In [1]: import numpy as np

In [2]: np.set_printoptions(precision=3, suppress=True, linewidth=140, floatmode="fixed")

In [3]: X = np.load("out12.npy")

In [4]: X
Out[4]: 
array([[0, 0, 0, 1, 0],
       [0, 0, 0, 0, 0],
       [0, 0, 0, 0, 1]])

In [5]: rk = np.linalg.matrix_rank(X)

In [6]: rk
Out[6]: np.int64(2)

In [7]: null = np.linalg.svd(X)[2][rk:].T

In [8]: null.shape
Out[8]: (5, 3)

In [9]: [int(np.linalg.matrix_rank(X[:, :j + 1])) for j in range(5)]
Out[9]: [0, 0, 0, 1, 2]

In [10]: [int(np.linalg.matrix_rank(X[:i])) for i in range(1, len(X) + 1)]
Out[10]: [1, 1, 2]

In [11]: null @ null.T
Out[11]: 
array([[1.000, 0.000, 0.000, 0.000, 0.000],
       [0.000, 1.000, 0.000, 0.000, 0.000],
       [0.000, 0.000, 1.000, 0.000, 0.000],
       [0.000, 0.000, 0.000, 0.000, 0.000],
       [0.000, 0.000, 0.000, 0.000, 0.000]])

In [12]: [int(np.linalg.matrix_rank(np.delete(X, i, axis=0))) for i in range(3)]
Out[12]: [1, 2, 1]

In [13]: feats = np.loadtxt("layer16.csv", delimiter=",")

In [14]: feats
Out[14]: 
array([[ 0.500, -0.100,  0.100,  0.922],
       [ 0.600,  0.100,  1.400,  4.259],
       [ 0.200,  0.600,  1.200,  3.472],
       [-1.700, -0.900,  0.400,  1.336],
       [-0.200,  1.500,  1.200,  4.050],
       [ 1.300,  2.300,  0.200,  0.612],
       [ 0.700, -0.600,  0.000, -0.215],
       [ 1.200, -0.100, -1.400, -4.268],
       [ 1.400, -2.100, -0.900, -2.717],
       [-1.700,  0.100,  0.600,  1.959],
       [ 0.400,  0.100,  0.200,  0.190],
       [-0.500,  1.200,  1.100,  2.913],
       [ 2.000,  0.700, -0.800, -2.073],
       [-0.300, -0.100, -1.200, -3.729],
       [ 1.000, -0.700, -1.100, -2.902],
       [-0.500,  0.900,  1.300,  3.874],
       [ 2.900, -1.000, -1.600, -5.382],
       [ 0.200,  2.600, -1.300, -4.080],
       [ 0.900, -1.000,  0.000, -0.540],
       [-1.300,  0.400, -1.100, -3.416],
       [-0.300,  0.800,  0.000, -0.370],
       [-1.100,  0.600,  1.000,  2.995],
       [ 1.000,  0.000, -1.000, -2.736],
       [-1.000,  0.300,  0.500,  1.803]])

In [15]: lab = feats[:, 2] > np.median(feats[:, 2])

In [16]: f = feats[lab].mean(axis=0) - feats[~lab].mean(axis=0)

In [17]: f
Out[17]: array([-1.092,  0.650,  1.633,  5.068])

In [18]: np.argsort(-np.abs(f).round(6), kind="stable")
Out[18]: array([3, 2, 0, 1])

In [19]: def softmax(z):
    ...:     e = np.exp(z - z.max(axis=-1, keepdims=True))
    ...:     return e / e.sum(axis=-1, keepdims=True)
    ...: 

In [20]: softmax(feats).sum(axis=1)
Out[20]: 
array([1.000, 1.000, 1.000, 1.000, 1.000, 1.000, 1.000, 1.000, 1.000, 1.000, 1.000, 1.000, 1.000, 1.000, 1.000, 1.000, 1.000, 1.000, 1.000,
       1.000, 1.000, 1.000, 1.000, 1.000])

In [21]: softmax(feats[8])
Out[21]: array([0.872, 0.026, 0.087, 0.014])

In [22]: scores = feats @ feats.T / np.sqrt(4)

In [23]: softmax(scores)[8] @ feats
Out[23]: array([ 2.802, -0.992, -1.575, -5.274])

In [24]: left, s, VT = np.linalg.svd(feats)

In [25]: s
Out[25]: array([15.471,  4.989,  4.813,  0.465])

In [26]: np.argmax(s[:-1] / (s[1:] + 1e-6)) + 1
Out[26]: np.int64(3)

In [27]: other = left[:, :3] @ np.diag(s[:3]) @ VT[:3]

In [28]: np.round(np.linalg.norm(feats - other, 2), 3), round(s[3], 3)
Out[28]: (np.float64(0.465), np.float64(0.465))

In [29]: round(float(np.abs(feats - other).max()), 3)
Out[29]: 0.185

In [30]: np.round(np.linalg.norm(feats - other) / np.linalg.norm(feats), 3)
Out[30]: np.float64(0.027)
